$ python3 -q
>>> import numpy as np
>>> np.set_printoptions(precision=3, suppress=True, linewidth=200, sign=" ")
>>> rnd = lambda a: np.round(a, 3) + 0
>>> K = np.loadtxt("block17.csv", delimiter=",")
>>> K
array([[-1.4,  1.5, -0.3,  1.6,  0. ,  1. ,  0.5, -0.1],
       [ 0.4, -0.5,  1.8,  0.9, -0.8, -0.2,  0.8,  0.2],
       [-0.1, -1.5,  1. ,  2. , -2.4,  0. , -0.2, -0.3],
       [ 1.1,  1.2,  0.2,  0. , -0.3,  0.8, -1.2, -0.6],
       [ 0.5,  1.1,  1.1,  0.5,  1.2, -1.1,  0. ,  0.3],
       [-0.1,  1.2, -1. ,  0.3, -1.2,  0.7,  0.7, -2.3],
       [-0.7,  0.4, -1.2,  1.1,  0.6, -0.2, -0.8,  0.1],
       [ 0.2, -1. , -0.8, -0.5,  1.2, -0.5,  0.2,  1.5],
       [ 0.6,  0. ,  0.3,  0. , -0.2,  0.1, -1.5,  0.8],
       [ 0.5,  2. , -1.5, -1.1,  0.9, -0.8, -1.6,  1.3],
       [-2. ,  0.1, -1. , -0.6, -0.8, -1.5, -1.9,  1.2],
       [-1. ,  0. ,  1.2,  0.2,  0.3,  0.1, -1.5, -0.2],
       [ 0. , -3.1,  1.1,  1. ,  0.9,  0.5, -0.4, -0.5],
       [-1.8, -1.7, -0.1,  0. ,  0.4, -0.7,  0.4,  0.7],
       [-4.5,  9. ,  4.5, -4.5, -0.5, -2. , -1.5, -1. ],
       [-1.9,  0.6,  0.2, -0.9,  0.4,  0.1, -0.2, -0.6],
       [ 0.2, -2.8,  2. , -0.1, -1.5, -0.9, -0.8,  0.5],
       [ 0.2,  0.5,  1.2, -0.2,  0.2,  1.1,  1.8, -0.2],
       [ 1.5, -0.7, -0.5,  1.4,  0. , -0.8,  0.2,  0.2],
       [ 1.2,  0.7, -0.5, -1.4,  0.7,  2.5, -0.3,  0.8],
       [-1.8, -1.6,  0.8,  0.4, -0.1,  0.3,  1.8,  2.1],
       [-0.1,  1.3,  0.7,  1.8, -0.7,  0. ,  0.3,  0.4],
       [ 0.2,  0.6, -0.1,  0.9,  0.1,  0.4,  0.1,  0.3],
       [ 0.1, -0.4, -0.3, -0.4,  0.2, -0.8, -1.3,  1.1],
       [ 0.1,  0.6,  0.5,  1.4,  0.7, -2.7,  0.1,  0.2],
       [-0.3, -0.3, -0.2,  1.1,  1. ,  1.4,  2. , -1.6],
       [ 1. , -0.2, -0.2,  0.2,  1.3, -1.1,  0.7,  0.6],
       [-0.6,  0.4,  0.8,  0.9, -0.6, -1.4, -0.9,  0.2],
       [ 0.2,  1.8, -0.4,  0.1, -1. ,  0.7,  1.2,  1.4],
       [ 0.2,  0. ,  0.4,  1.4,  0.3, -1.6, -0.7, -2.1],
       [-0.6, -0.6,  0.8,  0.2,  1.5,  1. , -1.1, -0.8],
       [-0.2, -0.7,  0.9,  0. , -0.6, -1.8, -0.4,  0.4],
       [-0.2, -0.8,  0.8,  0.6, -0.5,  0.8, -2. , -0.8],
       [ 1. , -1.2,  0.6, -0.3, -0.7,  1.9, -1. ,  1.4],
       [-1.7,  0.2,  0.2,  1.1,  0.6, -1.3,  0.2, -1. ],
       [ 0.1, -0.2,  0.1,  0.1,  0. ,  1.1, -0.8,  1.3],
       [-1.9, -0.4,  1.4,  1.1,  1.3,  0.3, -0.7,  0.7],
       [-2.3, -0.2, -1.3, -0.5,  0.6, -1.6, -1.1, -1. ]])
>>> # row 14 is much longer than the rest
>>> proj = K @ np.linalg.solve(K.T @ K, K.T)
>>> rnd(np.linalg.eigvalsh(proj))
array([ 0.,  0.,  0.,  0.,  0.,  0.,  0.,  0.,  0.,  0.,  0.,  0.,  0.,  0.,  0.,  0.,  0.,  0.,  0.,  0.,  0.,  0.,  0.,  0.,  0.,  0.,  0.,  0.,  0.,  0.,  1.,  1.,  1.,  1.,  1.,  1.,  1.,  1.])
>>> np.allclose(proj @ proj, proj)
True
>>> rnd(proj @ K[:, 7])
array([-0.1,  0.2, -0.3, -0.6,  0.3, -2.3,  0.1,  1.5,  0.8,  1.3,  1.2, -0.2, -0.5,  0.7, -1. , -0.6,  0.5, -0.2,  0.2,  0.8,  2.1,  0.4,  0.3,  1.1,  0.2, -1.6,  0.6,  0.2,  1.4, -2.1, -0.8,  0.4,
       -0.8,  1.4, -1. ,  1.3,  0.7, -1. ])
>>> np.linalg.matrix_rank(np.eye(38) - proj)
np.int64(30)
>>> np.trace(proj)
np.float64(8.0)
